$ python -q
>>> import numpy as np
>>> from numpy import linalg as LA
>>> np.set_printoptions(suppress=True, linewidth=160)
>>> E = np.load("block11.npy")
>>> E
array([[ 2,  3,  4,  5,  6,  7,  8,  9, 10],
       [11, 12, 13, 14, 15, 16, 17, 18, 19],
       [20, 21, 22, 23, 24, 25, 26, 27, 28]])
>>> np.allclose(E[:-1].T @ LA.lstsq(E[:-1].T, E[-1])[0], E[-1])
True
>>> np.unique(E.round(6), axis=0).shape
(3, 9)
>>> np.round(E @ LA.pinv(E) @ E, 3)
array([[ 2.,  3.,  4.,  5.,  6.,  7.,  8.,  9., 10.],
       [11., 12., 13., 14., 15., 16., 17., 18., 19.],
       [20., 21., 22., 23., 24., 25., 26., 27., 28.]])
>>> round(np.trace(LA.pinv(E) @ E), 3)
np.float64(2.0)
>>> Y = E[0, 0] * E[1:] - np.outer(E[1:, 0], E[0])
>>> Y
array([[   0,   -9,  -18,  -27,  -36,  -45,  -54,  -63,  -72],
       [   0,  -18,  -36,  -54,  -72,  -90, -108, -126, -144]])
>>> E[:, 0] / E[0, 0]
array([ 1. ,  5.5, 10. ])
>>> LA.matrix_rank(Y), LA.matrix_rank(E)
(np.int64(1), np.int64(2))
>>> x = np.array([0, -1, 1, 0, -2, 1, 2, 1, 1])
>>> h1 = np.maximum(Y @ x, 0)
>>> np.maximum(Y @ (3 * x), 0)
array([0, 0])
>>> Y.T @ h1
array([0, 0, 0, 0, 0, 0, 0, 0, 0])
>>> np.maximum(Y @ x, 0) - np.maximum(-Y @ x, 0)
array([-225, -450])
>>> Y * (h1 > 1e-9)[:, None]
array([[0, 0, 0, 0, 0, 0, 0, 0, 0],
       [0, 0, 0, 0, 0, 0, 0, 0, 0]])
>>> J = np.load("w.npy")
>>> J
array([[ 3,  3,  3,  3,  3,  3],
       [ 3,  6,  6,  6,  6,  6],
       [ 3,  6,  9,  9,  9,  9],
       [ 3,  6,  9, 12, 12, 12],
       [ 3,  6,  9, 12, 15, 15],
       [ 3,  6,  9, 12, 15, 18]])
>>> f, r1 = J[0], J[4]
>>> f @ r1
np.int64(180)
>>> p = (f @ r1) / (f @ f) * f
>>> LA.matrix_rank(np.outer(f, r1))
np.int64(1)
>>> np.outer(f, r1)
array([[ 9, 18, 27, 36, 45, 45],
       [ 9, 18, 27, 36, 45, 45],
       [ 9, 18, 27, 36, 45, 45],
       [ 9, 18, 27, 36, 45, 45],
       [ 9, 18, 27, 36, 45, 45],
       [ 9, 18, 27, 36, 45, 45]])
>>> (r1 - p) @ f
np.float64(0.0)
>>> p
array([10., 10., 10., 10., 10., 10.])
>>> F = np.load("layer12.npy")
>>> F
array([[ 0,  1, -2,  2,  3,  5,  3,  2, -5],
       [-1,  0,  3, -1, -1, -4,  6,  3,  1],
       [ 2, -3,  0,  0,  4,  0,  1,  2,  3],
       [-2,  1,  0,  0, -4,  0,  1,  5,  3],
       [-3,  1, -4,  4,  0,  0,  0, -5, -1],
       [-5,  4,  0,  0,  0,  0,  4, -2,  3],
       [-3, -6, -1, -1,  0, -4,  0,  2, -2],
       [-2, -3, -2, -5,  5,  2, -2,  0, -4],
       [ 5, -1, -3, -3,  1, -3,  2,  4,  0]])
>>> # skew, so no eigenvalue has a real part
>>> x = np.array([3, 0, 2, 0, 0, 1, 2, 0, 3])
>>> LA.norm(E @ x) <= LA.norm(E, 2) * LA.norm(x) + 1e-9
np.True_
>>> E @ np.ones(9)
array([ 54., 135., 216.])
>>> np.einsum("ij,j->i", E, x)
array([ 67, 166, 265])
>>> E @ (2 * x)
array([134, 332, 530])
>>> E @ np.eye(9)[6]
array([ 8., 17., 26.])
>>> left, sigma, vt = LA.svd(F)
>>> sigma.round(3) + 0
array([12.983, 12.983,  8.909,  8.909,  6.401,  6.401,  5.01 ,  5.01 ,  0.   ])
>>> Y = left[:, :8] @ np.diag(sigma[:8]) @ vt[:8]
>>> np.round(LA.norm(F - Y, 2), 3), np.round(sigma[8], 3)
(np.float64(0.0), np.float64(0.0))
>>> round(LA.norm(F - Y) / LA.norm(F), 3)
np.float64(0.0)
>>> x = np.array([2, 2, 1, 0, 2, 1, 0, 0, 0])
>>> np.round(LA.eigvals(F).real, 3) + 0
array([0., 0., 0., 0., 0., 0., 0., 0., 0.])
>>> x @ F @ x
np.int64(0)
>>> np.round(LA.svd(F, compute_uv=False), 3) + 0
array([12.983, 12.983,  8.909,  8.909,  6.401,  6.401,  5.01 ,  5.01 ,  0.   ])
>>> round(float(LA.det(F)), 3)
0.0
>>> Q = LA.solve(np.eye(9) - F, np.eye(9) + F)
>>> np.round(Q @ Q.T, 3) + 0
array([[1., 0., 0., 0., 0., 0., 0., 0., 0.],
       [0., 1., 0., 0., 0., 0., 0., 0., 0.],
       [0., 0., 1., 0., 0., 0., 0., 0., 0.],
       [0., 0., 0., 1., 0., 0., 0., 0., 0.],
       [0., 0., 0., 0., 1., 0., 0., 0., 0.],
       [0., 0., 0., 0., 0., 1., 0., 0., 0.],
       [0., 0., 0., 0., 0., 0., 1., 0., 0.],
       [0., 0., 0., 0., 0., 0., 0., 1., 0.],
       [0., 0., 0., 0., 0., 0., 0., 0., 1.]])
>>> np.round(LA.det(Q), 3)
np.float64(1.0)
>>> left, sigma, vt = LA.svd(F)
>>> V = vt[:(sigma > 1e-8).sum()]
>>> rng = np.random.default_rng(92158)
>>> x = F[5] + -1 * F[4] + rng.integers(2) * np.eye(9)[6]
>>> x
array([-2.,  3.,  4., -4.,  0.,  0.,  5.,  3.,  4.])
>>> np.round(np.diag(V.T @ V), 3)
array([0.975, 0.785, 0.991, 0.93 , 0.806, 0.809, 0.838, 0.88 , 0.987])
>>> LA.matrix_rank(np.vstack([F, x]))
np.int64(9)
>>> arr = np.array([[0.9, 0.5, 1.8, 1.0, 0.0],
...     [-0.9, 0.3, 2.3, -3.0, 1.8],
...     [0.1, 0.7, 0.6, -13.0, 1.0],
...     [-0.3, 0.1, 0.5, 0.0, -0.8],
...     [1.2, 0.1, -0.7, -4.0, -2.7],
...     [0.2, -1.8, 1.0, 11.0, 0.8],
...     [-1.8, -1.4, -0.8, 14.0, 1.2],
...     [-0.3, 0.3, -1.8, -12.0, 0.2],
...     [-1.3, 1.6, 1.8, -3.0, 1.2],
...     [-0.5, 0.4, -1.0, -1.0, 2.6]])
>>> Y = arr / np.sqrt((arr ** 2).mean(axis=1, keepdims=True))
>>> LA.matrix_rank(arr - arr.mean(axis=1, keepdims=True))
np.int64(4)
>>> LA.matrix_rank(Y) == LA.matrix_rank(arr)
np.True_
